$ python3 -q
>>> import numpy as np
>>> np.set_printoptions(suppress=True, linewidth=140)
>>> arr = np.load("block14.npy")
>>> print(arr.round(4))
[[-0.0557  1.666   1.7773  0.8887]
 [-0.5205 -1.1231 -0.0821 -0.041 ]
 [-0.5273 -1.1636 -0.1091 -0.0545]
 [ 1.6374 11.8243  8.5495  4.2748]
 [ 0.6932  6.1593  4.7729  2.3864]
 [ 0.2344  3.4062  2.9374  1.4687]
 [ 0.7989  6.7935  5.1957  2.5978]
 [-0.2796  0.3227  0.8818  0.4409]
 [ 0.2789  3.6737  3.1158  1.5579]
 [ 1.6362 11.8174  8.5449  4.2725]
 [-0.8423 -3.0536 -1.3691 -0.6845]
 [-0.4145 -0.4868  0.3421  0.1711]
 [-0.2327  0.6038  1.0692  0.5346]
 [ 0.5617  5.3703  4.2469  2.1234]
 [ 2.869  19.2138 13.4759  6.7379]
 [-1.3673 -6.2037 -3.4691 -1.7346]]
>>> C = arr[[14, 4]].astype(float)
>>> for _ in range(3):
...     labels = np.linalg.norm(arr[:, None] - C, axis=-1).argmin(axis=1)
...     C = np.array([arr[labels == j].mean(axis=0) for j in range(2)])
... 
>>> print(labels)
[1 1 1 0 1 1 1 1 1 0 1 1 1 1 0 1]
>>> print(C.round(4))
[[ 2.0475 14.2852 10.1901  5.0951]
 [-0.1287  1.2281  1.4854  0.7427]]
>>> print(np.round(C[1] - C[0], 4))
[ -2.1762 -13.0571  -8.7048  -4.3524]
>>> u, r1 = arr[4], arr[2]
>>> print(round(u @ r1, 4))
-8.1832
>>> print(round(u @ u, 4))
66.8936
>>> pr = (u @ r1) / (u @ u) * u
>>> print(round((r1 - pr) @ u, 4))
-0.0
>>> print(np.round(r1 - pr, 4))
[-0.4425 -0.4101  0.4748  0.2374]
>>> print(pr.round(4))
[-0.0848 -0.7535 -0.5839 -0.2919]
>>> print(np.linalg.matrix_rank(np.outer(u, r1)))
1
>>> print(round(float(np.linalg.norm(u + r1) ** 2 + np.linalg.norm(u - r1) ** 2), 4))
137.0809
>>> print(np.linalg.lstsq(arr[:-1].T, arr[-1])[2])
2
>>> K = np.loadtxt("x.csv", delimiter=",")
>>> print(K.round(4))
[[  6.3396   7.3495  -8.682   -4.8483]
 [  5.8972   6.8011  -8.0495  -4.6965]
 [  3.6638   4.0918  -4.9007  -3.8671]
 [  2.7261   2.9908  -3.6061  -3.4758]
 [  2.3166   2.5188  -3.0474  -3.2934]
 [  2.2044   2.3905  -2.8951  -3.242 ]
 [  2.0118   2.1714  -2.6344  -3.152 ]
 [  1.9265   2.0747  -2.5193  -3.1114]
 [  1.6454   1.7587  -2.1417  -2.9743]
 [  0.0541   0.0543  -0.0677  -2.0401]
 [ -0.5968  -0.5662   0.7231  -1.4536]
 [ -0.7716  -0.71     0.9183  -1.2001]
 [ -0.8584  -0.7659   1.0036  -0.9836]
 [ -0.8794  -0.7632   1.0121  -0.8177]
 [ -0.8778  -0.7564   1.0062  -0.7783]
 [ -0.8771  -0.7547   1.0046  -0.77  ]
 [ -0.5206  -0.3913   0.5538  -0.2459]
 [ -0.3998  -0.2918   0.4188  -0.1715]
 [ -0.2189  -0.1533   0.2244  -0.083 ]
 [ -0.1898  -0.132    0.1939  -0.0707]
 [  0.0016   0.0011  -0.0016   0.0005]
 [  0.0639   0.042   -0.0635   0.0206]
 [  0.2758   0.1729  -0.2676   0.0795]
 [  0.3778   0.2314  -0.3624   0.1035]
 [  1.2596   0.6166  -1.0922   0.2281]
 [  2.4565   0.7578  -1.7966   0.2317]
 [  2.7574   0.7095  -1.9108   0.2081]
 [  3.421    0.4491  -2.0473   0.1208]
 [  4.597   -0.7795  -1.7139  -0.1807]
 [  4.9847  -1.5504  -1.3296  -0.3416]
 [  5.0084  -1.607   -1.299   -0.353 ]
 [  5.0688  -1.7572  -1.2165  -0.3828]
 [  5.3697  -2.6656  -0.6857  -0.5559]
 [  5.7371  -4.3854   0.4205  -0.8589]
 [  5.9278  -5.9469   1.4962  -1.1144]
 [  6.0553  -8.3695   3.2495  -1.4854]
 [  6.0468 -10.6841   4.9896  -1.8182]]
>>> x = np.array([-1, 4, -2, -4])
>>> print(np.linalg.norm(K @ x) <= np.linalg.norm(K, 2) * np.linalg.norm(x) + 1e-9)
True
>>> print(np.sign((K @ x).round(6)))
[ 1.  1.  1.  1.  1.  1.  1.  1.  1.  1.  1.  1. -1. -1. -1. -1. -1. -1. -1. -1.  1.  1.  1.  1.  1.  1.  1.  1. -1. -1. -1. -1. -1. -1.
 -1. -1. -1.]
>>> gram = np.cov(K, rowvar=False)
>>> print(np.round(np.corrcoef(K[:, 1], K[:, 0])[0, 1], 4))
-0.1895
>>> print(np.round(K.std(axis=0), 4))
[2.5111 3.3215 2.5684 1.4779]
>>> print(np.argsort(-K.std(axis=0).round(6), kind="stable"))
[1 2 0 3]
>>> labels = K[:, 0] > np.median(K[:, 0])
>>> u = K[labels].mean(axis=0) - K[~labels].mean(axis=0)
>>> print(u.round(4))
[ 4.4015 -0.6349 -1.7246 -0.7472]
>>> print(labels.astype(int))
[1 1 1 1 1 1 0 0 0 0 0 0 0 0 0 0 0 0 0 0 0 0 0 0 0 1 1 1 1 1 1 1 1 1 1 1 1]
>>> print(np.argsort(-np.abs(u).round(6), kind="stable"))
[0 2 3 1]
>>> print(np.round(K[29] @ K[16], 4))
-2.6408
>>> print(np.round(np.linalg.norm(K, 2), 4))
26.2757
>>> out = np.array([[2, -1, 2, 1], [0, 2, -2, -2], [0, 1, 0, -1], [0, 2, 1, -2]])
>>> A = out + out.T
>>> print(A)
[[ 4 -1  2  1]
 [-1  4 -1  0]
 [ 2 -1  0  0]
 [ 1  0  0 -4]]
>>> evals, evecs = np.linalg.eigh(A)
>>> x = np.array([8, 0, 6, 7])
>>> print(np.round(evecs * np.maximum(evals, 0) @ evecs.T, 4))
[[ 4.1753 -1.0298  1.6972  0.4643]
 [-1.0298  4.0131 -0.9056 -0.0482]
 [ 1.6972 -0.9056  0.753   0.1801]
 [ 0.4643 -0.0482  0.1801  0.0528]]
>>> print(np.round(np.linalg.eigvalsh(A[1:, 1:]), 4))
[-4.     -0.2361  4.2361]
>>> print(np.abs(A).sum(axis=1).max(), np.round(np.abs(evals).max(), 4))
8 5.8541
>>> C = 5 * np.array([[1.1, -0.8, 1.5, 1.7, -0.2],
...     [-0.3, -0.3, -0.3, -0.2, -0.3],
...     [-0.8, 0.9, 0.9, -0.7, -1.2]])
>>> rng = np.random.default_rng(421733)
>>> labels = rng.integers(0, 3, 26)
>>> X = C[labels] + rng.normal(size=(26, 5))
>>> print(X.round(4))
[[-3.2919  2.5513  3.8104 -3.6657 -6.6344]
 [-3.5994  4.2067  5.1009 -3.6985 -7.0826]
 [-5.3334  3.3821  3.5881 -3.0196 -4.3771]
 [ 5.6707 -6.2221  7.5129  8.3423 -0.581 ]
 [ 5.0281 -4.5794  7.6904  8.4726 -1.1685]
 [-5.5322  3.6254  2.7343 -2.7617 -5.956 ]
 [-5.1947  5.0564  3.1829 -3.2818 -3.6446]
 [ 7.4695 -4.2605  8.1458  8.2078 -2.1117]
 [-4.9042  4.0299  4.3677 -4.7864 -5.4956]
 [ 5.9105 -4.4021  7.3377  8.8666 -0.7263]
 [-1.9088 -1.0635 -1.6707 -1.3181 -1.0033]
 [-4.9267  4.4308  5.4798 -2.972  -3.2898]
 [ 5.4395 -4.7414  7.1625  8.2452 -0.9713]
 [-5.8056  4.3606  5.1975 -4.8213 -6.704 ]
 [-1.0344 -0.6357 -0.6355  0.1091 -2.55  ]
 [-4.3937  5.1176  4.3019 -4.0226 -6.2423]
 [-0.656  -1.6775 -0.8295 -1.1891 -3.1619]
 [-2.0843  4.0773  4.7129 -3.3062 -5.6601]
 [ 4.2021 -4.5652  8.8995  9.3135 -3.3214]
 [ 5.6439 -3.6644  9.1102  8.8894 -1.3035]
 [ 4.146  -3.6197  7.3343  6.9388  0.2583]
 [ 5.2078 -4.5971  8.2021  8.1553 -1.9816]
 [-3.1619 -0.7076 -2.3389  0.6794 -0.2011]
 [-1.1106  0.2742 -1.3213 -0.2142 -1.5014]
 [ 5.4566 -3.5553  9.9248  8.7155 -1.7299]
 [ 5.9869 -5.6409  7.7444  7.9918 -1.5314]]
>>> u, r1 = X[16], X[9]
>>> print(round(float(u @ r1), 4))
-10.8263
>>> pr = (u @ r1) / (u @ u) * u
>>> print(np.linalg.matrix_rank(np.outer(u, r1)))
1
>>> print(round(np.linalg.norm(u + r1) ** 2 + np.linalg.norm(u - r1) ** 2, 4))
405.2839
>>> out = np.c_[X[:, :3] @ np.array([[-3, 1, -2], [3, 1, -1], [-2, 1, 0]]), np.array([-2, 3, 0, -2, 4, 1, 1, 5, 5, 1, 5, 1, 1, 5, 4, -5, 4, 1, 1, 3, -3, 5, -4, 3, 5, -3])]
>>> print(out.round(4))
[[  9.9087   3.0698   4.0324  -2.    ]
 [ 13.2164   5.7082   2.992    3.    ]
 [ 18.9702   1.6368   7.2848   0.    ]
 [-50.7041   6.9615  -5.1193  -2.    ]
 [-44.2031   8.1391  -5.4768   4.    ]
 [ 22.0042   0.8275   7.439    1.    ]
 [ 24.3875   3.0447   5.3329   1.    ]
 [-51.4817  11.3548 -10.6785   5.    ]
 [ 18.067    3.4934   5.7785   5.    ]
 [-45.6132   8.8461  -7.4189   1.    ]
 [  5.8774  -4.6431   4.8812   5.    ]
 [ 17.1131   4.9839   5.4226   1.    ]
 [-44.8678   7.8607  -6.1377   1.    ]
 [ 20.1036   3.7526   7.2505   5.    ]
 [  2.467   -2.3056   2.7045   4.    ]
 [ 19.9298   5.0258   3.6698  -5.    ]
 [ -1.4055  -3.1631   2.9896   4.    ]
 [  9.059    6.7059   0.0913   1.    ]
 [-44.1009   8.5365  -3.8391   1.    ]
 [-46.1454  11.0897  -7.6234   3.    ]
 [-37.9659   7.8606  -4.6722  -3.    ]
 [-45.8189   8.8127  -5.8184   5.    ]
 [ 12.0409  -6.2084   7.0314  -4.    ]
 [  6.7971  -2.1576   1.947    3.    ]
 [-46.8853  11.8261  -7.3578   5.    ]
 [-50.372    8.0904  -6.3328  -3.    ]]
>>> print(np.round(np.linalg.lstsq(X, out[:, 0])[0], 4) + 0)
[-3.  3. -2.  0.  0.]
>>> print(np.round(np.linalg.norm(np.linalg.qr(X)[0].T @ out, axis=0) ** 2 / ((out ** 2).sum(axis=0) + 1e-12), 4))
[1.     1.     1.     0.2243]
>>> print(np.linalg.matrix_rank(out))
4
>>> x = np.array([1, 3, 3, 2, 3])
>>> y = X @ x
>>> print(np.round(np.linalg.pinv(X) @ X, 4) + 0)
[[1. 0. 0. 0. 0.]
 [0. 1. 0. 0. 0.]
 [0. 0. 1. 0. 0.]
 [0. 0. 0. 1. 0.]
 [0. 0. 0. 0. 1.]]
>>> try:
...     np.linalg.solve(X, y)
... except np.linalg.LinAlgError as e:
...     print(e)
... 
Last 2 dimensions of the array must be square
>>> print(np.round(np.linalg.solve(X.T @ X, X.T @ y), 4))
[1. 3. 3. 2. 3.]
>>> y = y + 0.02 * rng.normal(size=26)
>>> print(y.round(4))
[-11.4113  -4.314   -3.5913  24.4948  27.8085  -9.8457   2.0208  29.211   -5.7922  30.2804 -15.7635   8.99    26.2875  -6.8665 -12.3021
  -2.9096 -20.0329   0.68    25.8755  35.8392  29.9448  26.3518 -11.5507  -9.2074  36.8244  23.6765]
>>> coef, *_ = np.linalg.lstsq(X, y)
>>> print(coef.round())
[1. 3. 3. 2. 3.]
>>> print([round(float(np.linalg.norm(np.linalg.solve(X.T @ X + lam * np.eye(5), X.T @ y))), 2) for lam in (0, 1, 10, 100)])
[5.66, 5.53, 4.74, 2.6]
>>> print(coef.round(4))
[1.0005 2.9977 3.002  1.9968 3.0013]
